% python3 -q
>>> import numpy as np
>>> np.set_printoptions(precision=4, suppress=True, linewidth=140, sign=" ")
>>> rd = lambda a: np.round(a, 4) + 0
>>> m1 = np.array([[5.0, 0.0, 4.0, 0.0, 0.0],
...     [0.0, 5.0, 0.0, 4.0, 4.0],
...     [4.0, 0.0, 5.0, 0.0, 0.0],
...     [0.0, 4.0, 0.0, 5.0, 4.0],
...     [0.0, 4.0, 0.0, 4.0, 5.0]])
>>> vec = np.array([3, -3, -1, -3, 1])
>>> rhs = m1 @ vec
>>> rhs
array([ 11., -23.,   7., -23., -19.])
>>> rd(np.linalg.solve(m1, rhs + m1[:, 3]))
array([ 3., -3., -1., -2.,  1.])
>>> (m1 != 0).astype(int)
array([[ 1,  0,  1,  0,  0],
       [ 0,  1,  0,  1,  1],
       [ 1,  0,  1,  0,  0],
       [ 0,  1,  0,  1,  1],
       [ 0,  1,  0,  1,  1]])
>>> print(rd(np.linalg.det(m1)))
117.0
>>> rd(np.sort(np.linalg.eigvals(m1).real))
array([  1.,   1.,   1.,   9.,  13.])
>>> low = np.linalg.cholesky(m1)
>>> m1 / np.sqrt(np.outer(np.diag(m1), np.diag(m1)))
array([[ 1. ,  0. ,  0.8,  0. ,  0. ],
       [ 0. ,  1. ,  0. ,  0.8,  0.8],
       [ 0.8,  0. ,  1. ,  0. ,  0. ],
       [ 0. ,  0.8,  0. ,  1. ,  0.8],
       [ 0. ,  0.8,  0. ,  0.8,  1. ]])
>>> print(rd(low))
[[ 2.2361  0.      0.      0.      0.    ]
 [ 0.      2.2361  0.      0.      0.    ]
 [ 1.7889  0.      1.3416  0.      0.    ]
 [ 0.      1.7889  0.      1.3416  0.    ]
 [ 0.      1.7889  0.      0.5963  1.2019]]
>>> np.linalg.eigvalsh(m1).min() > 0
np.True_
>>> rd(np.prod(np.diag(low)) ** 2), rd(np.linalg.det(m1))
(np.float64(117.0), np.float64(117.0))
>>> ev, V = np.linalg.eig(m1)
>>> rd(np.sort(np.linalg.eigvals(m1.T)))
array([  1.,   1.,   1.,   9.,  13.])
>>> print(rd(ev))
[  9.   1.   1.  13.   1.]
>>> rd(np.prod(ev))
np.float64(117.0)
>>> A = np.diag(np.array([1, 2, 3, 1, 3, 1]))
>>> print(A)
[[ 1  0  0  0  0  0]
 [ 0  2  0  0  0  0]
 [ 0  0  3  0  0  0]
 [ 0  0  0  1  0  0]
 [ 0  0  0  0  3  0]
 [ 0  0  0  0  0  1]]
>>> Y = np.array([[1, 2, 0],
...     [-1, -3, 3],
...     [-3, -2, 0],
...     [-3, 2, 2],
...     [-3, -3, 0],
...     [1, -1, -1]])
>>> np.einsum("ij->j", A)
array([ 1,  2,  3,  1,  3,  1])
>>> print(np.einsum("ik,kj->ij", A, Y))
[[ 1  2  0]
 [-2 -6  6]
 [-9 -6  0]
 [-3  2  2]
 [-9 -9  0]
 [ 1 -1 -1]]
>>> A @ Y
array([[ 1,  2,  0],
       [-2, -6,  6],
       [-9, -6,  0],
       [-3,  2,  2],
       [-9, -9,  0],
       [ 1, -1, -1]])
>>> A @ A
array([[ 1,  0,  0,  0,  0,  0],
       [ 0,  4,  0,  0,  0,  0],
       [ 0,  0,  9,  0,  0,  0],
       [ 0,  0,  0,  1,  0,  0],
       [ 0,  0,  0,  0,  9,  0],
       [ 0,  0,  0,  0,  0,  1]])
>>> (np.linalg.matrix_power((A != 0) + (A.T != 0) + np.eye(6), 6) > 0).astype(int)
array([[ 1,  0,  0,  0,  0,  0],
       [ 0,  1,  0,  0,  0,  0],
       [ 0,  0,  1,  0,  0,  0],
       [ 0,  0,  0,  1,  0,  0],
       [ 0,  0,  0,  0,  1,  0],
       [ 0,  0,  0,  0,  0,  1]])
>>> print(rd(np.sort(np.linalg.eigvals(A).real)))
[ 1.  1.  1.  2.  3.  3.]
>>> np.flatnonzero(np.linalg.matrix_power((A != 0) + (A.T != 0) + np.eye(6), 6)[5])
array([ 5])
>>> rd(np.linalg.det(A))
np.float64(18.0)
>>> f = np.array([3, 3, 2, 2, 2, 0, 3, 0, 3]) + 0.5
>>> J = np.outer(f, f) / (f @ f)
>>> print(rd(J))
[[ 0.1795  0.1795  0.1282  0.1282  0.1282  0.0256  0.1795  0.0256  0.1795]
 [ 0.1795  0.1795  0.1282  0.1282  0.1282  0.0256  0.1795  0.0256  0.1795]
 [ 0.1282  0.1282  0.0916  0.0916  0.0916  0.0183  0.1282  0.0183  0.1282]
 [ 0.1282  0.1282  0.0916  0.0916  0.0916  0.0183  0.1282  0.0183  0.1282]
 [ 0.1282  0.1282  0.0916  0.0916  0.0916  0.0183  0.1282  0.0183  0.1282]
 [ 0.0256  0.0256  0.0183  0.0183  0.0183  0.0037  0.0256  0.0037  0.0256]
 [ 0.1795  0.1795  0.1282  0.1282  0.1282  0.0256  0.1795  0.0256  0.1795]
 [ 0.0256  0.0256  0.0183  0.0183  0.0183  0.0037  0.0256  0.0037  0.0256]
 [ 0.1795  0.1795  0.1282  0.1282  0.1282  0.0256  0.1795  0.0256  0.1795]]
>>> ev, V = np.linalg.eigh(J)
>>> vec = np.array([2, 3, 4, 1, 0, -1, -5, 4, -5])
>>> rd(V * np.maximum(ev, 0) @ V.T)
array([[ 0.1795,  0.1795,  0.1282,  0.1282,  0.1282,  0.0256,  0.1795,  0.0256,  0.1795],
       [ 0.1795,  0.1795,  0.1282,  0.1282,  0.1282,  0.0256,  0.1795,  0.0256,  0.1795],
       [ 0.1282,  0.1282,  0.0916,  0.0916,  0.0916,  0.0183,  0.1282,  0.0183,  0.1282],
       [ 0.1282,  0.1282,  0.0916,  0.0916,  0.0916,  0.0183,  0.1282,  0.0183,  0.1282],
       [ 0.1282,  0.1282,  0.0916,  0.0916,  0.0916,  0.0183,  0.1282,  0.0183,  0.1282],
       [ 0.0256,  0.0256,  0.0183,  0.0183,  0.0183,  0.0037,  0.0256,  0.0037,  0.0256],
       [ 0.1795,  0.1795,  0.1282,  0.1282,  0.1282,  0.0256,  0.1795,  0.0256,  0.1795],
       [ 0.0256,  0.0256,  0.0183,  0.0183,  0.0183,  0.0037,  0.0256,  0.0037,  0.0256],
       [ 0.1795,  0.1795,  0.1282,  0.1282,  0.1282,  0.0256,  0.1795,  0.0256,  0.1795]])
>>> rd(vec @ J @ vec / (vec @ vec)), rd(ev[0]), ev[-1]
(np.float64(0.0019), np.float64(0.0), np.float64(1.0))
>>> np.linalg.cond(J) > 100
np.True_
>>> np.argsort(-np.linalg.norm(J, axis=0).round(6), kind="stable")[:3]
array([ 0,  1,  6])
>>> [round(float(x), 4) for x in np.linalg.svd(J, compute_uv=False)[:3]]
[1.0, 0.0, 0.0]
>>> Y = np.array([[1, -3],
...     [-1, 0],
...     [0, 3],
...     [1, -1],
...     [1, 2],
...     [3, -2],
...     [1, -1],
...     [-1, -1],
...     [1, 1]])
>>> rd(J @ Y)
array([[ 0.6667, -0.1026],
       [ 0.6667, -0.1026],
       [ 0.4762, -0.0733],
       [ 0.4762, -0.0733],
       [ 0.4762, -0.0733],
       [ 0.0952, -0.0147],
       [ 0.6667, -0.1026],
       [ 0.0952, -0.0147],
       [ 0.6667, -0.1026]])
>>> rd(np.einsum("ij->j", J))
array([ 1.1538,  1.1538,  0.8242,  0.8242,  0.8242,  0.1648,  1.1538,  0.1648,  1.1538])
>>> np.linalg.matrix_rank(np.vstack([J, Y.T]))
np.int64(3)
>>> print(np.linalg.lstsq(J[:-1].T, J[-1])[2])
1
>>> np.abs(np.diag(np.linalg.qr(J)[1])) > 1e-9
array([ True, False, False, False, False, False, False, False, False])
>>> E = 0.2 ** np.abs(np.subtract.outer(np.arange(4), np.arange(4)))
>>> print(rd(E))
[[ 1.     0.2    0.04   0.008]
 [ 0.2    1.     0.2    0.04 ]
 [ 0.04   0.2    1.     0.2  ]
 [ 0.008  0.04   0.2    1.   ]]
>>> low = np.linalg.cholesky(E)
>>> np.linalg.eigvalsh(E).min() > 0
np.True_
>>> mat = np.loadtxt("w.csv", delimiter=",")
>>> print(mat)
[[ 0.0589 -5.4669  2.9297 -6.7283  1.8423 11.2745 -5.184   4.7119]
 [-1.7765 -5.7436  1.7007 -8.2453  3.7135 11.1119 -4.3647  5.4537]
 [-7.0596 -3.5159  8.947   4.5723 -0.7594 -4.8783  4.1135 -6.7109]
 [-0.3804 -6.5796  1.7668 -9.4138  1.4971  9.237  -4.6197  3.1397]
 [ 0.3469 -5.7597  2.7547 -8.1473  1.0896 12.1706 -4.8011  4.1793]
 [ 3.5152  0.3888 -2.3922 -3.2196  4.261   2.2912 -4.3035 -0.2753]
 [-5.7707 -3.2681  9.1802  3.4303 -0.9998 -6.045   4.3125 -8.0141]
 [-4.1781 -4.7957  9.6863  4.8364 -0.114  -5.8683  3.7106 -7.0018]
 [-4.4726 -4.5979  9.1868  5.0828 -0.8414 -6.3568  5.7806 -6.5385]
 [-4.7989 -4.7205  7.7449  5.4737  0.5531 -6.3884  4.0717 -8.994 ]
 [ 0.2281 -7.5239  1.4584 -8.362   3.2159 11.1103 -5.4551  4.2882]
 [ 5.147   2.0035 -4.1531 -0.2414  4.4162  2.2789 -2.1663 -0.8189]
 [-0.4431 -6.5568  2.83   -7.722   4.6665  9.2012 -4.4351  5.4851]
 [ 4.2809  1.0123 -2.8007 -1.4265  4.6554  1.4013 -4.3498  0.7657]
 [-6.6783 -4.6005  9.5424  4.9968 -0.775  -4.7249  4.6972 -7.4937]
 [ 0.1185 -6.8762  2.8318 -8.4704  2.6057 10.2285 -3.1632  6.1856]
 [ 0.7326 -6.7685  2.5322 -8.8511  1.8685 12.023  -5.3844  5.5361]
 [-0.6276 -7.484   4.7659 -6.9361  1.0284 10.8412 -4.1263  3.6714]
 [-1.7869 -6.6445  1.2116 -7.7505  3.      9.5612 -6.1444  4.9919]
 [-4.5678 -2.4633  6.5872  5.3017 -0.9979 -4.0056  2.7047 -7.2229]
 [-0.8873 -7.4031  3.7164 -6.7102  2.6019 10.1104 -4.5733  5.7175]
 [-1.2896 -6.0091  4.8581 -7.9145  2.0163  8.9917 -4.3379  6.8333]
 [-0.9034 -5.3546  2.1905 -8.8156  0.0749 12.3146 -4.0359  5.1614]]
>>> rd(np.linalg.norm(mat) ** 2 / np.linalg.norm(mat, 2) ** 2)
np.float64(1.3926)
>>> print(rd(np.linalg.norm(mat[20], 1)), rd(np.linalg.norm(mat[20], np.inf)))
41.7201 10.1104
>>> rd(mat[20] @ mat[0])
np.float64(265.8874)
